>>> import numpy as np
>>> np.set_printoptions(precision=3, suppress=True, linewidth=100)
>>> tidy = lambda a: np.round(a, 3) + 0
>>> arr = np.load("run18.npy")
>>> tidy(arr)
array([[ 0.01 , -0.141, -0.141, -0.141, -0.424, -0.141, -0.141, -0.707, -0.141, -0.424, -0.141],
       [-0.141,  0.98 , -0.02 , -0.02 , -0.061, -0.02 , -0.02 , -0.101, -0.02 , -0.061, -0.02 ],
       [-0.141, -0.02 ,  0.98 , -0.02 , -0.061, -0.02 , -0.02 , -0.101, -0.02 , -0.061, -0.02 ],
       [-0.141, -0.02 , -0.02 ,  0.98 , -0.061, -0.02 , -0.02 , -0.101, -0.02 , -0.061, -0.02 ],
       [-0.424, -0.061, -0.061, -0.061,  0.818, -0.061, -0.061, -0.303, -0.061, -0.182, -0.061],
       [-0.141, -0.02 , -0.02 , -0.02 , -0.061,  0.98 , -0.02 , -0.101, -0.02 , -0.061, -0.02 ],
       [-0.141, -0.02 , -0.02 , -0.02 , -0.061, -0.02 ,  0.98 , -0.101, -0.02 , -0.061, -0.02 ],
       [-0.707, -0.101, -0.101, -0.101, -0.303, -0.101, -0.101,  0.495, -0.101, -0.303, -0.101],
       [-0.141, -0.02 , -0.02 , -0.02 , -0.061, -0.02 , -0.02 , -0.101,  0.98 , -0.061, -0.02 ],
       [-0.424, -0.061, -0.061, -0.061, -0.182, -0.061, -0.061, -0.303, -0.061,  0.818, -0.061],
       [-0.141, -0.02 , -0.02 , -0.02 , -0.061, -0.02 , -0.02 , -0.101, -0.02 , -0.061,  0.98 ]])
>>> T = np.stack([arr, -2 * arr, arr[::-1]])
>>> (T @ arr.T).shape
(3, 11, 11)
>>> tidy(np.linalg.det(T))
array([  -1., 2048.,    1.])
>>> np.linalg.matrix_rank(T.reshape(3, -1))
np.int64(2)
>>> T.shape
(3, 11, 11)
>>> w, vecs = np.linalg.eigh(arr)
>>> tidy(vecs @ np.diag(w) @ vecs.T)
array([[ 0.01 , -0.141, -0.141, -0.141, -0.424, -0.141, -0.141, -0.707, -0.141, -0.424, -0.141],
       [-0.141,  0.98 , -0.02 , -0.02 , -0.061, -0.02 , -0.02 , -0.101, -0.02 , -0.061, -0.02 ],
       [-0.141, -0.02 ,  0.98 , -0.02 , -0.061, -0.02 , -0.02 , -0.101, -0.02 , -0.061, -0.02 ],
       [-0.141, -0.02 , -0.02 ,  0.98 , -0.061, -0.02 , -0.02 , -0.101, -0.02 , -0.061, -0.02 ],
       [-0.424, -0.061, -0.061, -0.061,  0.818, -0.061, -0.061, -0.303, -0.061, -0.182, -0.061],
       [-0.141, -0.02 , -0.02 , -0.02 , -0.061,  0.98 , -0.02 , -0.101, -0.02 , -0.061, -0.02 ],
       [-0.141, -0.02 , -0.02 , -0.02 , -0.061, -0.02 ,  0.98 , -0.101, -0.02 , -0.061, -0.02 ],
       [-0.707, -0.101, -0.101, -0.101, -0.303, -0.101, -0.101,  0.495, -0.101, -0.303, -0.101],
       [-0.141, -0.02 , -0.02 , -0.02 , -0.061, -0.02 , -0.02 , -0.101,  0.98 , -0.061, -0.02 ],
       [-0.424, -0.061, -0.061, -0.061, -0.182, -0.061, -0.061, -0.303, -0.061,  0.818, -0.061],
       [-0.141, -0.02 , -0.02 , -0.02 , -0.061, -0.02 , -0.02 , -0.101, -0.02 , -0.061,  0.98 ]])
>>> tidy(w)
array([-1.,  1.,  1.,  1.,  1.,  1.,  1.,  1.,  1.,  1.,  1.])
>>> tidy(np.linalg.eigvalsh(arr + -2 * np.eye(11)))
array([-3., -1., -1., -1., -1., -1., -1., -1., -1., -1., -1.])
>>> rng = np.random.default_rng(753863)
>>> Y = arr + rng.integers(-2, 3, (11, 1)) @ rng.integers(-2, 3, (1, 11))
>>> tidy(Y)
array([[ 2.01 , -2.141,  1.859, -2.141,  3.576, -0.141, -0.141, -0.707,  3.859, -2.424, -2.141],
       [-2.141,  2.98 , -2.02 ,  1.98 , -4.061, -0.02 , -0.02 , -0.101, -4.02 ,  1.939,  1.98 ],
       [-0.141, -0.02 ,  0.98 , -0.02 , -0.061, -0.02 , -0.02 , -0.101, -0.02 , -0.061, -0.02 ],
       [ 0.859, -1.02 ,  0.98 , -0.02 ,  1.939, -0.02 , -0.02 , -0.101,  1.98 , -1.061, -1.02 ],
       [-0.424, -0.061, -0.061, -0.061,  0.818, -0.061, -0.061, -0.303, -0.061, -0.182, -0.061],
       [ 1.859, -2.02 ,  1.98 , -2.02 ,  3.939,  0.98 , -0.02 , -0.101,  3.98 , -2.061, -2.02 ],
       [-0.141, -0.02 , -0.02 , -0.02 , -0.061, -0.02 ,  0.98 , -0.101, -0.02 , -0.061, -0.02 ],
       [ 0.293, -1.101,  0.899, -1.101,  1.697, -0.101, -0.101,  0.495,  1.899, -1.303, -1.101],
       [ 1.859, -2.02 ,  1.98 , -2.02 ,  3.939, -0.02 , -0.02 , -0.101,  4.98 , -2.061, -2.02 ],
       [-0.424, -0.061, -0.061, -0.061, -0.182, -0.061, -0.061, -0.303, -0.061,  0.818, -0.061],
       [-1.141,  0.98 , -1.02 ,  0.98 , -2.061, -0.02 , -0.02 , -0.101, -2.02 ,  0.939,  1.98 ]])
>>> np.linalg.matrix_rank(Y - arr, tol=1e-8)
np.int64(1)
>>> J = np.load("block18.npy")
>>> J
array([[ 0.,  0.,  0.,  0.,  1.,  5., -5., -3., -4.],
       [ 0.,  0.,  0., -2.,  3., -3.,  5., -5., -5.],
       [ 0.,  0.,  0.,  2.,  3., -2.,  3.,  4.,  3.],
       [ 0., -2.,  2.,  0.,  0.,  0.,  0.,  0.,  0.],
       [ 1.,  3.,  3.,  0.,  0.,  0.,  0.,  0.,  0.],
       [ 5., -3., -2.,  0.,  0.,  0.,  0.,  0.,  0.],
       [-5.,  5.,  3.,  0.,  0.,  0.,  0.,  0.,  0.],
       [-3., -5.,  4.,  0.,  0.,  0.,  0.,  0.,  0.],
       [-4., -5.,  3.,  0.,  0.,  0.,  0.,  0.,  0.]])
>>> th = np.radians(135)
>>> R = np.eye(9)
>>> R[2, 2] = R[3, 3] = np.cos(th)
>>> R[2, 3], R[3, 2] = -np.sin(th), np.sin(th)
>>> tidy(R)
array([[ 1.   ,  0.   ,  0.   ,  0.   ,  0.   ,  0.   ,  0.   ,  0.   ,  0.   ],
       [ 0.   ,  1.   ,  0.   ,  0.   ,  0.   ,  0.   ,  0.   ,  0.   ,  0.   ],
       [ 0.   ,  0.   , -0.707, -0.707,  0.   ,  0.   ,  0.   ,  0.   ,  0.   ],
       [ 0.   ,  0.   ,  0.707, -0.707,  0.   ,  0.   ,  0.   ,  0.   ,  0.   ],
       [ 0.   ,  0.   ,  0.   ,  0.   ,  1.   ,  0.   ,  0.   ,  0.   ,  0.   ],
       [ 0.   ,  0.   ,  0.   ,  0.   ,  0.   ,  1.   ,  0.   ,  0.   ,  0.   ],
       [ 0.   ,  0.   ,  0.   ,  0.   ,  0.   ,  0.   ,  1.   ,  0.   ,  0.   ],
       [ 0.   ,  0.   ,  0.   ,  0.   ,  0.   ,  0.   ,  0.   ,  1.   ,  0.   ],
       [ 0.   ,  0.   ,  0.   ,  0.   ,  0.   ,  0.   ,  0.   ,  0.   ,  1.   ]])
>>> Y = J @ R.T
>>> tidy(np.linalg.svd(J, compute_uv=False)), tidy(np.linalg.svd(Y, compute_uv=False))
(array([10.593, 10.593,  9.84 ,  9.84 ,  3.87 ,  3.87 ,  0.   ,  0.   ,  0.   ]), array([10.593, 10.593,  9.84 ,  9.84 ,  3.87 ,  3.87 ,  0.   ,  0.   ,  0.   ]))
>>> np.allclose(np.linalg.norm(J, axis=1), np.linalg.norm(Y, axis=1))
True
